>>> import numpy as np
>>> np.set_printoptions(suppress=True, linewidth=140)
>>> r0 = np.array([2, 0, 2, 0, 1, 1, 2, 1, 2])
>>> J = np.array([np.roll(r0, i) for i in range(9)])
>>> J
array([[2, 0, 2, 0, 1, 1, 2, 1, 2],
       [2, 2, 0, 2, 0, 1, 1, 2, 1],
       [1, 2, 2, 0, 2, 0, 1, 1, 2],
       [2, 1, 2, 2, 0, 2, 0, 1, 1],
       [1, 2, 1, 2, 2, 0, 2, 0, 1],
       [1, 1, 2, 1, 2, 2, 0, 2, 0],
       [0, 1, 1, 2, 1, 2, 2, 0, 2],
       [2, 0, 1, 1, 2, 1, 2, 2, 0],
       [0, 2, 0, 1, 1, 2, 1, 2, 2]])
>>> out = J / np.linalg.norm(J, axis=1, keepdims=True)
>>> cov = out @ out.T
>>> np.argwhere(np.triu(np.abs(cov) > 0.95, 1))
array([], shape=(0, 2), dtype=int64)
>>> (np.abs(cov) > 0.9).astype(int)
array([[1, 0, 0, 0, 0, 0, 0, 0, 0],
       [0, 1, 0, 0, 0, 0, 0, 0, 0],
       [0, 0, 1, 0, 0, 0, 0, 0, 0],
       [0, 0, 0, 1, 0, 0, 0, 0, 0],
       [0, 0, 0, 0, 1, 0, 0, 0, 0],
       [0, 0, 0, 0, 0, 1, 0, 0, 0],
       [0, 0, 0, 0, 0, 0, 1, 0, 0],
       [0, 0, 0, 0, 0, 0, 0, 1, 0],
       [0, 0, 0, 0, 0, 0, 0, 0, 1]])
>>> cov[7].round(3)
array([0.789, 0.684, 0.632, 0.632, 0.684, 0.789, 0.579, 1.   , 0.579])
>>> np.round(np.linalg.norm(out, axis=1), 3)
array([1., 1., 1., 1., 1., 1., 1., 1., 1.])
>>> cov.round(3)
array([[1.   , 0.579, 0.789, 0.684, 0.632, 0.632, 0.684, 0.789, 0.579],
       [0.579, 1.   , 0.579, 0.789, 0.684, 0.632, 0.632, 0.684, 0.789],
       [0.789, 0.579, 1.   , 0.579, 0.789, 0.684, 0.632, 0.632, 0.684],
       [0.684, 0.789, 0.579, 1.   , 0.579, 0.789, 0.684, 0.632, 0.632],
       [0.632, 0.684, 0.789, 0.579, 1.   , 0.579, 0.789, 0.684, 0.632],
       [0.632, 0.632, 0.684, 0.789, 0.579, 1.   , 0.579, 0.789, 0.684],
       [0.684, 0.632, 0.632, 0.684, 0.789, 0.579, 1.   , 0.579, 0.789],
       [0.789, 0.684, 0.632, 0.632, 0.684, 0.789, 0.579, 1.   , 0.579],
       [0.579, 0.789, 0.684, 0.632, 0.632, 0.684, 0.789, 0.579, 1.   ]])
>>> (cov - 2 * np.eye(9)).round(6).argmax(axis=1)
array([2, 3, 0, 1, 2, 3, 4, 0, 1])
>>> round(np.degrees(np.arccos(np.clip(cov[7, 5], -1, 1))), 3)
np.float64(37.864)
>>> arr = np.loadtxt("arr.csv", delimiter=",")
>>> arr
array([[ 1.,  0.,  0.,  0.,  0.,  0.,  0.,  0.,  0.],
       [-3.,  1.,  0.,  0.,  0.,  0.,  0.,  0.,  0.],
       [-2., -1.,  1.,  0.,  0.,  0.,  0.,  0.,  0.],
       [ 1., -1., -1.,  1.,  0.,  0.,  0.,  0.,  0.],
       [-1.,  0.,  3., -3.,  1.,  0.,  0.,  0.,  0.],
       [ 1.,  3.,  2., -2.,  1.,  1.,  0.,  0.,  0.],
       [ 3., -3., -1., -2., -3., -3.,  1.,  0.,  0.],
       [ 3.,  0., -1.,  1.,  2., -3.,  2.,  1.,  0.],
       [ 3., -3.,  1.,  3.,  3., -2.,  2.,  3.,  1.]])
>>> W1 = np.array([[2, 1, 0, 3, 0],
...     [3, 0, 2, 0, 0],
...     [1, 1, 0, 1, 2],
...     [0, 2, 1, 1, 1],
...     [0, 0, 2, 3, 2],
...     [2, 0, 3, 3, 3],
...     [1, 3, 1, 1, 0],
...     [2, 1, 2, 0, 2],
...     [0, 1, 1, 2, 2]])
>>> coef = np.array([6, 9, 6, -7, 6])
>>> hid = np.maximum(arr @ W1 + coef, 0)
>>> np.round((hid > 0).mean(axis=0), 3)
array([0.778, 1.   , 0.889, 0.333, 0.889])
>>> hid
array([[ 8., 10.,  6.,  0.,  6.],
       [ 3.,  6.,  8.,  0.,  6.],
       [ 0.,  8.,  4.,  0.,  8.],
       [ 4., 11.,  5.,  0.,  5.],
       [ 7.,  5.,  5.,  0., 11.],
       [21.,  8., 15.,  2., 13.],
       [ 0., 10.,  0.,  0.,  0.],
       [ 9., 20.,  6.,  1.,  2.],
       [ 8., 29., 12., 13., 19.]])
>>> (hid > 0).astype(int)
array([[1, 1, 1, 0, 1],
       [1, 1, 1, 0, 1],
       [0, 1, 1, 0, 1],
       [1, 1, 1, 0, 1],
       [1, 1, 1, 0, 1],
       [1, 1, 1, 1, 1],
       [0, 1, 0, 0, 0],
       [1, 1, 1, 1, 1],
       [1, 1, 1, 1, 1]])
>>> Z = np.array([[-3, -3], [-3, 2], [0, 1], [0, 3], [3, -1]])
>>> print(hid @ Z)
[[-36.  -4.]
 [ -9.   5.]
 [  0.  12.]
 [-30.  10.]
 [ -3. -17.]
 [-48. -39.]
 [-30.  20.]
 [-81.  20.]
 [-54.  66.]]
>>> (hid @ Z).round(6).argmax(axis=1)
array([1, 1, 1, 1, 0, 1, 1, 1, 1])
